% ipython --no-banner

In [1]: import numpy as np

In [2]: import numpy.linalg as la

In [3]: np.set_printoptions(precision=2, suppress=True, linewidth=160, sign=" ")

In [4]: X = np.load("run15.npy")

In [5]: X
Out[5]: 
array([[ 0,  4,  5,  5],
       [ 0,  0,  4,  0],
       [ 0,  0,  0,  0],
       [ 0,  0,  0,  0]])

In [6]: print(np.allclose(X[:-1].T @ la.lstsq(X[:-1].T, X[-1])[0], X[-1]))
True

In [7]: np.round(np.trace(la.pinv(X) @ X), 2)
Out[7]: np.float64(2.0)

In [8]: print(np.round(X @ la.pinv(X) @ X, 2) + 0)
[[ 0.  4.  5.  5.]
 [ 0.  0.  4.  0.]
 [ 0.  0.  0.  0.]
 [ 0.  0.  0.  0.]]

In [9]: np.abs(np.diag(la.qr(X)[1])) > 1e-9
Out[9]: array([False, False, False, False])

In [10]: U, sv, Vt = la.svd(X)

In [11]: evecs = Vt[:(sv > 1e-8).sum()]

In [12]: rng = np.random.default_rng(139544)

In [13]: x0 = X[1] + -2 * X[2] + rng.integers(2) * np.eye(4)[1]

In [14]: x0
Out[14]: array([ 0.,  1.,  4.,  0.])

In [15]: np.diag(evecs.T @ evecs)
Out[15]: array([ 0.  ,  0.39,  1.  ,  0.61])

In [16]: print(la.matrix_rank(np.vstack([X, x0])))
3

In [17]: np.round(evecs.T @ evecs, 2) + 0
Out[17]: 
array([[ 0.  ,  0.  ,  0.  ,  0.  ],
       [ 0.  ,  0.39,  0.  ,  0.49],
       [ 0.  ,  0.  ,  1.  ,  0.  ],
       [ 0.  ,  0.49,  0.  ,  0.61]])

In [18]: F = np.loadtxt("dump.csv", delimiter=",")

In [19]: print(F)
[[-0.42 -0.44  0.9   0.67  0.63 -0.93 -0.98  0.3  -0.25]
 [-0.11 -0.36 -0.35  1.43  0.41  0.2   0.75  0.16  0.94]
 [-0.11 -0.53 -0.59  0.48 -1.39 -0.76 -0.31 -0.71 -0.04]
 [-1.48 -0.44 -0.41 -0.24 -0.3   0.79 -0.47  0.66  0.1 ]
 [ 0.21  0.14  0.17  0.49 -0.69 -0.11  0.66  1.29 -1.04]
 [-1.06 -0.17  0.46 -0.4   0.16 -0.63  1.29 -0.57 -0.28]
 [ 0.11 -0.23 -1.31 -0.55  0.67 -1.02  0.07  0.65  0.02]
 [ 0.11 -0.65 -0.56  0.39  0.66  0.64 -0.04 -0.68 -1.34]
 [ 0.64 -1.63  0.52 -0.59 -0.16  0.19  0.25  0.28  0.32]]

In [20]: lab = rng.permutation(9)

In [21]: print(lab)
[ 1  0  8  7  4  2  3  5  6]

In [22]: M2 = F[lab][:, lab]

In [23]: np.round(np.trace(M2), 2)
Out[23]: np.float64(-3.23)

In [24]: round(la.det(M2), 2), round(la.det(F[lab]), 2)
Out[24]: (np.float64(512.0), np.float64(512.0))

In [25]: round(float(F[:, 1] @ F[:, 3]), 2)
Out[25]: -0.0

In [26]: (F + F.T) / 2
Out[26]: 
array([[-0.42, -0.27,  0.39, -0.41,  0.42, -0.99, -0.44,  0.2 ,  0.19],
       [-0.27, -0.36, -0.44,  0.5 ,  0.27,  0.02,  0.26, -0.25, -0.35],
       [ 0.39, -0.44, -0.59,  0.04, -0.61, -0.15, -0.81, -0.63,  0.24],
       [-0.41,  0.5 ,  0.04, -0.24,  0.1 ,  0.2 , -0.51,  0.53, -0.25],
       [ 0.42,  0.27, -0.61,  0.1 , -0.69,  0.03,  0.66,  0.97, -0.6 ],
       [-0.99,  0.02, -0.15,  0.2 ,  0.03, -0.63,  0.13,  0.03, -0.05],
       [-0.44,  0.26, -0.81, -0.51,  0.66,  0.13,  0.07,  0.31,  0.14],
       [ 0.2 , -0.25, -0.63,  0.53,  0.97,  0.03,  0.31, -0.68, -0.53],
       [ 0.19, -0.35,  0.24, -0.25, -0.6 , -0.05,  0.14, -0.53,  0.32]])

In [27]: round(float(la.det(F)), 2)
Out[27]: 512.0

In [28]: np.round((F - F.T) / 2, 2) + 0
Out[28]: 
array([[ 0.  , -0.17,  0.5 ,  1.08,  0.21,  0.07, -0.54,  0.1 , -0.44],
       [ 0.17,  0.  ,  0.09,  0.93,  0.14,  0.18,  0.49,  0.41,  1.29],
       [-0.5 , -0.09,  0.  ,  0.44, -0.78, -0.61,  0.5 , -0.07, -0.28],
       [-1.08, -0.93, -0.44,  0.  , -0.39,  0.59,  0.04,  0.13,  0.35],
       [-0.21, -0.14,  0.78,  0.39,  0.  , -0.14,  0.  ,  0.32, -0.44],
       [-0.07, -0.18,  0.61, -0.59,  0.14,  0.  ,  1.15, -0.6 , -0.23],
       [ 0.54, -0.49, -0.5 , -0.04,  0.  , -1.15,  0.  ,  0.34, -0.11],
       [-0.1 , -0.41,  0.07, -0.13, -0.32,  0.6 , -0.34,  0.  , -0.81],
       [ 0.44, -1.29,  0.28, -0.35,  0.44,  0.23,  0.11,  0.81,  0.  ]])

In [29]: t = np.sort(rng.uniform(-2, 2, 26))

In [30]: W0 = np.c_[t, t ** 2, t ** 3] @ np.array([[2, 2, -2], [1, 1, 3], [-1, 2, -3]])

In [31]: W0
Out[31]: 
array([[  5.56, -12.16,  31.13],
       [  4.16,  -9.94,  25.87],
       [  3.75,  -9.3 ,  24.31],
       [  0.57,  -4.07,  10.96],
       [ -0.07,  -2.87,   7.62],
       [ -0.23,  -2.53,   6.65],
       [ -0.24,  -2.49,   6.52],
       [ -0.31,  -2.34,   6.09],
       [ -0.37,  -2.19,   5.67],
       [ -0.53,  -1.74,   4.33],
       [ -0.58,  -1.56,   3.78],
       [ -0.58,  -1.55,   3.77],
       [ -0.59,  -1.52,   3.66],
       [ -0.6 ,  -1.47,   3.51],
       [ -0.63,  -1.18,   2.66],
       [ -0.55,  -0.71,   1.31],
       [ -0.55,  -0.7 ,   1.3 ],
       [ -0.2 ,  -0.21,   0.26],
       [  0.37,   0.38,  -0.27],
       [  0.95,   1.18,  -0.54],
       [  1.32,   1.92,  -0.75],
       [  1.58,   2.69,  -1.  ],
       [  2.1 ,   6.59,  -2.85],
       [  2.11,   6.8 ,  -2.97],
       [  1.76,  13.16,  -7.22],
       [  1.62,  14.35,  -8.11]])

In [32]: M2 = np.c_[W0[:, :2] @ np.array([[3, 2], [4, 2]]), np.array([0, 1, 0, 2, 1, 0, 0, 1, 2, 3, 0, 2, 0, 0, 2, 1, 1, 0, 2, 3, 2, 0, 1, 1, 0, 0])]

In [33]: print(M2)
[[-31.96 -13.2    0.  ]
 [-27.31 -11.58   1.  ]
 [-25.95 -11.1    0.  ]
 [-14.56  -6.99   2.  ]
 [-11.66  -5.86   1.  ]
 [-10.79  -5.51   0.  ]
 [-10.67  -5.46   0.  ]
 [-10.27  -5.29   1.  ]
 [ -9.87  -5.12   2.  ]
 [ -8.55  -4.54   3.  ]
 [ -7.96  -4.27   0.  ]
 [ -7.95  -4.26   2.  ]
 [ -7.82  -4.2    0.  ]
 [ -7.65  -4.12   0.  ]
 [ -6.62  -3.63   2.  ]
 [ -4.49  -2.52   1.  ]
 [ -4.46  -2.51   1.  ]
 [ -1.45  -0.83   0.  ]
 [  2.62   1.49   2.  ]
 [  7.56   4.25   3.  ]
 [ 11.63   6.47   2.  ]
 [ 15.51   8.55   0.  ]
 [ 32.65  17.37   1.  ]
 [ 33.52  17.81   1.  ]
 [ 57.9   29.83   0.  ]
 [ 62.24  31.93   0.  ]]

In [34]: la.matrix_rank(M2)
Out[34]: np.int64(3)

In [35]: la.matrix_rank(np.c_[W0, M2])
Out[35]: np.int64(4)

In [36]: x0 = np.array([0, 1, 0])

In [37]: y = W0 @ x0

In [38]: np.round(la.solve(W0.T @ W0, W0.T @ y), 2) + 0
Out[38]: array([ 0.,  1.,  0.])

In [39]: print(np.round(la.lstsq(W0, y)[0], 2) + 0)
[ 0.  1.  0.]

In [40]: try:
    ...:     la.solve(W0, y)
    ...: except la.LinAlgError as e:
    ...:     print(e)
    ...: 
Last 2 dimensions of the array must be square

In [41]: y = y + 0.1 * rng.normal(size=26)

In [42]: y
Out[42]: 
array([-12.19,  -9.79,  -9.39,  -4.  ,  -2.88,  -2.62,  -2.53,  -2.27,  -2.21,  -1.81,  -1.49,  -1.62,  -1.64,  -1.55,  -1.17,  -0.6 ,  -0.65,  -0.1 ,   0.45,
         0.95,   1.97,   2.66,   6.6 ,   6.81,  13.21,  14.47])

In [43]: c, *_ = la.lstsq(W0, y)

In [44]: print(np.round(W0.T @ (y - W0 @ c), 2) + 0)
[ 0.  0.  0.]

In [45]: c.round()
Out[45]: array([-0.,  1.,  0.])

In [46]: d = la.norm(W0[:, None] - W0[None], axis=-1)

In [47]: d[:5, :5]
Out[47]: 
array([[  0.  ,   5.88,   7.62,  22.3 ,  25.9 ],
       [  5.88,   0.  ,   1.74,  16.43,  20.03],
       [  7.62,   1.74,   0.  ,  14.69,  18.29],
       [ 22.3 ,  16.43,  14.69,   0.  ,   3.61],
       [ 25.9 ,  20.03,  18.29,   3.61,   0.  ]])

In [48]: (d + 1e9 * np.eye(26)).round(6).argmin(axis=1)
Out[48]: array([  1,   2,   1,   4,   5,   6,   5,   8,   7,  10,  11,  10,  11,  12,  13,  16,  15,  18,  17,  20,  19,  20,  23,  22,  25,  24])

In [49]: d[11].round(6).argsort(kind="stable")[:4]
Out[49]: array([ 11,  10,  12,  13])

In [50]: J = np.loadtxt("m.csv", delimiter=",")

In [51]: J
Out[51]: 
array([[-0.1,  1.8,  1.1],
       [ 1. , -1.6, -0.6],
       [ 0. , -0.6,  0.2],
       [-0.3,  0.3,  0.7],
       [-3.6, -2.1,  6. ],
       [-0.8, -1.7,  0.1],
       [-0.9, -1. ,  0.6],
       [-0.5, -0.8,  0.1],
       [ 1.1, -1.3,  1.7],
       [-1.4, -1.1, -0.2],
       [ 1. , -1.2,  0.8],
       [ 0.6, -2.2,  0. ],
       [ 0.4, -0.6,  1.9],
       [-0.8, -0.4,  1.5],
       [ 0.1, -0.2,  0.9],
       [-1. , -0.8, -1. ],
       [ 0. , -0.5, -0.5],
       [-2.1,  0.5,  0.9],
       [ 0. ,  0.9, -1.5],
       [ 2.7, -0.2, -0.1],
       [-0.2,  1. ,  0.7],
       [-1. , -0.3, -0.6],
       [ 1.4, -1.2,  0.3],
       [-0.3,  0.8,  0.9],
       [ 1.6, -1.2,  0.8],
       [-2.3,  1. , -2.1],
       [-0.1, -1.7, -0.6],
       [ 2.7, -0.9, -1.6],
       [ 0.9,  0.2,  1.2],
       [ 0.5, -0.6,  0.3],
       [-2.5,  0.7, -0.8],
       [ 1.2,  0.9,  0.1],
       [-0.9, -1.3,  0.1],
       [ 0.4, -0.3,  1. ],
       [ 0. , -1.1,  1.6],
       [-1. ,  0.8, -1.9],
       [-1.4, -0.3, -0.4]])

In [52]: cen = J - J.mean(axis=0)

In [53]: U, sv, Vt = la.svd(cen, full_matrices=False)

In [54]: print(np.abs(Vt[-1]))
[ 0.25  0.9   0.36]

In [55]: np.abs(Vt[0]).argmax()
Out[55]: np.int64(2)

In [56]: print(np.round(cen.mean(axis=0), 2) + 0)
[ 0.  0.  0.]

In [57]: np.abs(U[:, 0]).argmax()
Out[57]: np.int64(4)

In [58]: np.searchsorted(np.cumsum(sv ** 2) / (sv ** 2).sum(), 0.9) + 1
Out[58]: np.int64(3)

In [59]: np.round((sv ** 2).sum() ** 2 / (sv ** 4).sum(), 2)
Out[59]: np.float64(2.62)

In [60]: (np.sign(U[:, 0]) == np.sign(U[0, 0])).astype(int)
Out[60]: array([ 1,  0,  0,  1,  1,  1,  1,  1,  1,  1,  0,  0,  1,  1,  1,  0,  0,  1,  0,  0,  1,  0,  0,  1,  0,  0,  0,  0,  1,  0,  1,  0,  1,  1,  1,  0,  1])

In [61]: la.matrix_rank(cen)
Out[61]: np.int64(3)
